$ python -q
>>> import numpy as np
>>> import numpy.linalg as la
>>> np.set_printoptions(precision=3, suppress=True, linewidth=120)
>>> feats = np.array([[25, 5, 10], [5, 1, 2], [10, 2, 4]])
>>> Y = feats / la.norm(feats, axis=1, keepdims=True)
>>> gram = Y @ Y.T
>>> gram[2]
array([1., 1., 1.])
>>> (np.abs(gram) > 0.9).astype(int)
array([[1, 1, 1],
       [1, 1, 1],
       [1, 1, 1]])
>>> np.degrees(np.arccos(np.clip(gram[2, 1], -1, 1)))
np.float64(0.0)
>>> U, sig, VT = la.svd(feats)
>>> evecs = VT[:(sig > 1e-8).sum()]
>>> rng = np.random.default_rng(86)
>>> x0 = feats[2] + 5 * feats[1] + rng.integers(2) * np.eye(3)[1]
>>> x0
array([35.,  8., 14.])
>>> np.allclose(evecs.T @ evecs @ x0, x0)
False
>>> np.diag(evecs.T @ evecs)
array([0.833, 0.033, 0.133])
>>> la.matrix_rank(np.vstack([feats, x0]))
np.int64(2)
>>> U, sig, VT = la.svd(feats)
>>> sig.round(3) + 0
array([30.,  0.,  0.])
>>> Y = U[:, :1] @ np.diag(sig[:1]) @ VT[:1]
>>> round(float(la.norm(feats - Y, 2)), 3), round(float(sig[1]), 3)
(0.0, 0.0)
>>> np.round(la.norm(feats - Y) / la.norm(feats), 3)
np.float64(0.0)
>>> round(np.abs(feats - Y).max(), 3)
np.float64(0.0)
>>> proj = np.triu(np.array([[3, 3, 2], [2, 3, 1], [3, 2, 2]]), 1) + np.eye(3)
>>> Y = proj @ feats @ la.inv(proj)
>>> np.round(la.det(Y), 3)
np.float64(0.0)
>>> proj @ feats - feats @ proj
array([[ 35., -68., -41.],
       [ 10., -13.,  -7.],
       [  0., -30., -22.]])
>>> np.trace(Y), np.trace(feats)
(np.float64(30.0), np.int64(30))
